% ipython --no-banner

In [1]: import numpy as np

In [2]: from numpy import linalg as LA

In [3]: np.set_printoptions(precision=2, suppress=True, linewidth=200, legacy="1.25")

In [4]: A = np.load("out1.npy")

In [5]: A
Out[5]: 
array([[0., 1., 1., 1.],
       [1., 0., 1., 1.],
       [1., 1., 0., 1.],
       [1., 1., 1., 0.]])

In [6]: A.sum(axis=0)
Out[6]: array([3., 3., 3., 3.])

In [7]: print(np.trace(A @ A @ A) // 6)
4.0

In [8]: L = np.diag(A.sum(axis=1)) - A

In [9]: print(L)
[[ 3. -1. -1. -1.]
 [-1.  3. -1. -1.]
 [-1. -1.  3. -1.]
 [-1. -1. -1.  3.]]

In [10]: rng = np.random.default_rng(47647)

In [11]: lab = rng.permutation(4)

In [12]: other = A[:, lab] * rng.choice([-1, 1], 4)

In [13]: print(other)
[[ 1.  0. -1. -1.]
 [ 1.  1. -0. -1.]
 [ 1.  1. -1. -0.]
 [ 0.  1. -1. -1.]]

In [14]: left, _, VT = LA.svd(A.T @ other)

In [15]: lab
Out[15]: array([3, 0, 1, 2])

In [16]: X = np.vander(np.arange(5) - 1, 3, increasing=True)

In [17]: X
Out[17]: 
array([[ 1, -1,  1],
       [ 1,  0,  0],
       [ 1,  1,  1],
       [ 1,  2,  4],
       [ 1,  3,  9]])

In [18]: vec = np.array([-3, -2, -2])

In [19]: rhs = X @ vec

In [20]: LA.solve(X.T @ X, X.T @ rhs)
Out[20]: array([-3., -2., -2.])

In [21]: rhs
Out[21]: array([ -3,  -3,  -7, -15, -27])

In [22]: LA.lstsq(X, rhs)[0]
Out[22]: array([-3., -2., -2.])

In [23]: np.round(LA.pinv(X) @ X, 2) + 0
Out[23]: 
array([[1., 0., 0.],
       [0., 1., 0.],
       [0., 0., 1.]])

In [24]: rhs = rhs + 0.3 * rng.normal(size=5)

In [25]: rhs
Out[25]: array([ -2.88,  -3.42,  -7.12, -15.09, -26.99])

In [26]: beta, *_ = LA.lstsq(X, rhs)

In [27]: beta.round()
Out[27]: array([-3., -2., -2.])

In [28]: beta
Out[28]: array([-3.18, -2.14, -1.93])

In [29]: np.round(LA.norm(rhs - X @ beta), 2)
Out[29]: 0.29

In [30]: np.round(X.T @ (rhs - X @ beta), 2) + 0
Out[30]: array([0., 0., 0.])

In [31]: other = np.c_[X[:, :2] @ np.array([[2, 2], [0, 0]]), np.array([0, 3, 2, 2, 3])]

In [32]: other
Out[32]: 
array([[2, 2, 0],
       [2, 2, 3],
       [2, 2, 2],
       [2, 2, 2],
       [2, 2, 3]])

In [33]: LA.matrix_rank(other)
Out[33]: 2

In [34]: np.round(LA.lstsq(X, other[:, 0])[0], 2) + 0
Out[34]: array([2., 0., 0.])

In [35]: O = X.astype(float).copy()

In [36]: for j in range(3):
    ...:     O[:, j] -= O[:, :j] @ (O[:, :j].T @ O[:, j])
    ...:     O[:, j] /= LA.norm(O[:, j])
    ...: 

In [37]: np.round(O.T @ O, 2) + 0
Out[37]: 
array([[1., 0., 0.],
       [0., 1., 0.],
       [0., 0., 1.]])

In [38]: W0 = np.array([[4, 2, 1, 9], [6, 7, 0, 4], [7, 9, 3, 3]])

In [39]: W0[-1] = W0[0] + -1 * W0[1]

In [40]: W0
Out[40]: 
array([[ 4,  2,  1,  9],
       [ 6,  7,  0,  4],
       [-2, -5,  1,  5]])

In [41]: LA.lstsq(W0[:-1].T, W0[-1])[2]
Out[41]: 2

In [42]: try:
    ...:     LA.inv(W0)
    ...: except LA.LinAlgError as e:
    ...:     print(repr(e))
    ...: 
LinAlgError('Last 2 dimensions of the array must be square')

In [43]: np.allclose(W0[:-1].T @ LA.lstsq(W0[:-1].T, W0[-1])[0], W0[-1])
Out[43]: True

In [44]: np.round(W0 @ LA.pinv(W0) @ W0, 2) + 0
Out[44]: 
array([[ 4.,  2.,  1.,  9.],
       [ 6.,  7.,  0.,  4.],
       [-2., -5.,  1.,  5.]])

In [45]: np.argsort(-LA.norm(W0, axis=0).round(6), kind="stable")[:3]
Out[45]: array([3, 1, 0])

In [46]: LA.cond(W0) > 100
Out[46]: True

In [47]: [round(float(x), 2) for x in LA.svd(W0, compute_uv=False)[:3]]
Out[47]: [13.25, 9.08, 0.0]

In [48]: other = W0 / LA.norm(W0, axis=1, keepdims=True)

In [49]: C2 = other @ other.T

In [50]: print((C2 - 2 * np.eye(3)).round(6).argmax(axis=1))
[1 0 0]

In [51]: print(np.argwhere(np.triu(np.abs(C2) > 0.95, 1)))
[]

In [52]: print(round(LA.norm(W0) ** 2 / LA.norm(W0, 2) ** 2, 2))
1.47

In [53]: round(float(LA.norm(W0[2] - W0[0])), 2)
Out[53]: 10.05

In [54]: round(float(LA.norm(W0, 2)), 2)
Out[54]: 13.25

In [55]: LA.norm(W0, axis=0)
Out[55]: array([ 7.48,  8.83,  1.41, 11.05])

In [56]: K = np.array([[-2.1, 0.0, 0.5, 0.5, 0.1],
    ...:     [-0.9, -0.4, 0.1, 1.1, -1.3],
    ...:     [-1.88, -0.03, 0.7, 0.41, 0.16]])

In [57]: f, v = K[2], K[0]

In [58]: round(float(f @ f), 2)
Out[58]: 4.22

In [59]: pr = (f @ v) / (f @ f) * f

In [60]: v - pr
Out[60]: array([-0.09,  0.03, -0.25,  0.06, -0.07])

In [61]: np.round(np.outer(f, v), 2) + 0
Out[61]: 
array([[ 3.95,  0.  , -0.94, -0.94, -0.19],
       [ 0.06,  0.  , -0.02, -0.02,  0.  ],
       [-1.47,  0.  ,  0.35,  0.35,  0.07],
       [-0.86,  0.  ,  0.2 ,  0.2 ,  0.04],
       [-0.34,  0.  ,  0.08,  0.08,  0.02]])

In [62]: other = K / np.sqrt((K ** 2).mean(axis=1, keepdims=True))

In [63]: other[2]
Out[63]: array([-2.05, -0.03,  0.76,  0.45,  0.17])

In [64]: blk = np.stack([K, -2 * K, K[::-1]])

In [65]: np.einsum("bij,cij->bc", blk, blk)
Out[65]: 
array([[ 13.02, -26.04,  12.92],
       [-26.04,  52.08, -25.84],
       [ 12.92, -25.84,  13.02]])

In [66]: (blk @ K.T).shape
Out[66]: (3, 3, 3)

In [67]: blk.shape
Out[67]: (3, 3, 5)

In [68]: def softmax(z):
    ...:     e = np.exp(z - z.max(axis=-1, keepdims=True))
    ...:     return e / e.sum(axis=-1, keepdims=True)
    ...: 

In [69]: softmax(K[2] + 5)
Out[69]: array([0.03, 0.17, 0.35, 0.26, 0.2 ])

In [70]: print(np.round(softmax(10 * K[2]), 2) + 0)
[0.   0.   0.94 0.05 0.  ]

In [71]: softmax(K).sum(axis=1)
Out[71]: array([1., 1., 1.])

In [72]: att = K @ K.T / np.sqrt(5)

In [73]: softmax(att).round(6).argmax(axis=1)
Out[73]: array([0, 1, 0])

In [74]: other = np.array([[2, -2], [1, 2], [2, 2], [1, 2], [1, 2]])

In [75]: np.einsum("ij->j", K)
Out[75]: array([-4.88, -0.43,  1.3 ,  2.01, -1.04])

In [76]: np.vstack([K, other.T]).shape
Out[76]: (5, 5)

In [77]: np.einsum("ik,kj->ji", K, other)
Out[77]: 
array([[-2.6 , -2.2 , -1.82],
       [ 6.4 ,  0.8 ,  6.24]])

In [78]: np.einsum("ik,kj->ij", K, other)
Out[78]: 
array([[-2.6 ,  6.4 ],
       [-2.2 ,  0.8 ],
       [-1.82,  6.24]])

In [79]: LA.matrix_rank(np.vstack([K, other.T]))
Out[79]: 5

In [80]: np.einsum("ij,ij->i", K, K)
Out[80]: array([4.92, 3.88, 4.22])

In [81]: other.T @ K.T
Out[81]: 
array([[-2.6 , -2.2 , -1.82],
       [ 6.4 ,  0.8 ,  6.24]])

In [82]: LA.matrix_rank(K @ other)
Out[82]: 2

In [83]: data = np.load("w.npy")

In [84]: data
Out[84]: 
array([[ 4,  0,  4, 10],
       [ 4,  0,  4, 10],
       [ 4,  0,  4, 10],
       [ 0,  0,  0,  0]])

In [85]: blk = np.stack([data, 2 * data, data[::-1]])

In [86]: blk.sum(axis=0)
Out[86]: 
array([[12,  0, 12, 30],
       [16,  0, 16, 40],
       [16,  0, 16, 40],
       [ 4,  0,  4, 10]])

In [87]: LA.det(blk)
Out[87]: array([0., 0., 0.])

In [88]: LA.norm(blk, axis=(1, 2))
Out[88]: array([19.9, 39.8, 19.9])

In [89]: LA.matrix_rank(blk)
Out[89]: array([1, 1, 1])

In [90]: other = data[0, 0] * data[1:] - np.outer(data[1:, 0], data[0])

In [91]: other
Out[91]: 
array([[0, 0, 0, 0],
       [0, 0, 0, 0],
       [0, 0, 0, 0]])

In [92]: LA.matrix_rank(other), LA.matrix_rank(data)
Out[92]: (0, 1)

In [93]: print(np.flatnonzero(~other.round(6).any(axis=1)))
[0 1 2]

In [94]: J = np.loadtxt("x.csv", delimiter=",")

In [95]: J
Out[95]: 
array([[0., 0., 0., 1.],
       [0., 0., 1., 0.],
       [1., 0., 0., 0.],
       [0., 1., 0., 0.]])

In [96]: J.T @ J
Out[96]: 
array([[1., 0., 0., 0.],
       [0., 1., 0., 0.],
       [0., 0., 1., 0.],
       [0., 0., 0., 1.]])

In [97]: LA.norm(J, axis=0)
Out[97]: array([1., 1., 1., 1.])

In [98]: f = np.array([-2, 4, 0, -6])

In [99]: other = J + np.outer(f, np.eye(4)[3])

In [100]: other
Out[100]: 
array([[ 0.,  0.,  0., -1.],
       [ 0.,  0.,  1.,  4.],
       [ 1.,  0.,  0.,  0.],
       [ 0.,  1.,  0., -6.]])

In [101]: print(LA.matrix_rank(LA.inv(other) - LA.inv(J), tol=1e-8))
1

In [102]: J.sum(axis=1)
Out[102]: array([1., 1., 1., 1.])

In [103]: np.sort(np.abs(LA.eigvals(J)))[::-1]
Out[103]: array([1., 1., 1., 1.])

In [104]: print(J @ np.ones(4))
[1. 1. 1. 1.]

In [105]: pr = np.eye(4)[2]

In [106]: for _ in range(6):
     ...:     pr = pr @ J
     ...:     print(pr.round(2))
     ...: 
[1. 0. 0. 0.]
[0. 0. 0. 1.]
[0. 1. 0. 0.]
[0. 0. 1. 0.]
[1. 0. 0. 0.]
[0. 0. 0. 1.]

In [107]: lab = rng.permutation(4)

In [108]: print(lab)
[3 1 0 2]

In [109]: other = J[lab][:, lab]

In [110]: np.sort(np.abs(LA.eigvals(other)))
Out[110]: array([1., 1., 1., 1.])

In [111]: other
Out[111]: 
array([[0., 1., 0., 0.],
       [0., 0., 0., 1.],
       [1., 0., 0., 0.],
       [0., 0., 1., 0.]])

In [112]: round(LA.det(other), 2), round(float(LA.det(J[lab])), 2)
Out[112]: (-1.0, -1.0)

In [113]: feats = np.loadtxt("dump.csv", delimiter=",")

In [114]: feats
Out[114]: 
array([[ 1., -2.,  2.],
       [ 1.,  0.,  0.],
       [ 0., -1., -1.]])

In [115]: O = feats.astype(float).copy()

In [116]: for j in range(3):
     ...:     O[:, j] -= O[:, :j] @ (O[:, :j].T @ O[:, j])
     ...:     O[:, j] /= LA.norm(O[:, j])
     ...: 

In [117]: np.round(O.T @ O, 2) + 0
Out[117]: 
array([[1., 0., 0.],
       [0., 1., 0.],
       [0., 0., 1.]])

In [118]: np.round(O.T @ feats, 2) + 0
Out[118]: 
array([[ 1.41, -1.41,  1.41],
       [ 0.  ,  1.73, -0.58],
       [ 0.  ,  0.  ,  1.63]])

In [119]: m1 = rng.normal(size=(25, 4)) + 3 * np.array([1, 2, 1, 0])

In [120]: m1
Out[120]: 
array([[ 2.88,  6.61,  2.02, -2.15],
       [ 1.87,  7.42,  4.27,  0.7 ],
       [ 4.3 ,  5.94,  3.01,  0.09],
       [ 3.97,  6.25,  3.27,  0.56],
       [ 4.16,  4.92,  2.51, -0.7 ],
       [ 3.71,  8.16,  3.7 ,  1.36],
       [ 1.98,  6.26,  3.66, -0.11],
       [ 3.96,  6.55,  3.05, -1.68],
       [ 3.65,  7.89,  3.71,  0.72],
       [ 2.23,  5.25,  6.39, -0.98],
       [ 3.95,  5.49,  2.96, -0.67],
       [ 3.64,  6.6 ,  3.94,  0.57],
       [ 4.82,  5.85,  2.31,  1.25],
       [ 1.84,  4.33,  3.5 ,  0.05],
       [ 4.79,  6.8 ,  1.35, -0.92],
       [ 3.11,  7.37,  3.2 ,  0.3 ],
       [ 3.05,  7.85,  2.74, -0.58],
       [ 3.96,  6.28,  5.2 , -1.73],
       [ 3.52,  5.93,  3.2 , -0.01],
       [ 1.22,  5.35,  2.73,  0.46],
       [ 4.2 ,  7.15,  2.26, -0.19],
       [ 3.94,  7.01,  4.06,  0.96],
       [ 2.2 ,  6.53,  2.58,  0.05],
       [ 2.31,  6.07,  3.33,  0.5 ],
       [ 2.72,  4.36,  2.07,  0.72]])

In [121]: C2 = np.cov(m1, rowvar=False)

In [122]: LA.eigvalsh(C2)[::-1]
Out[122]: array([1.38, 1.14, 0.88, 0.61])

In [123]: np.polyfit(m1[:, 0], m1[:, 3], 1)
Out[123]: array([-0.07,  0.18])
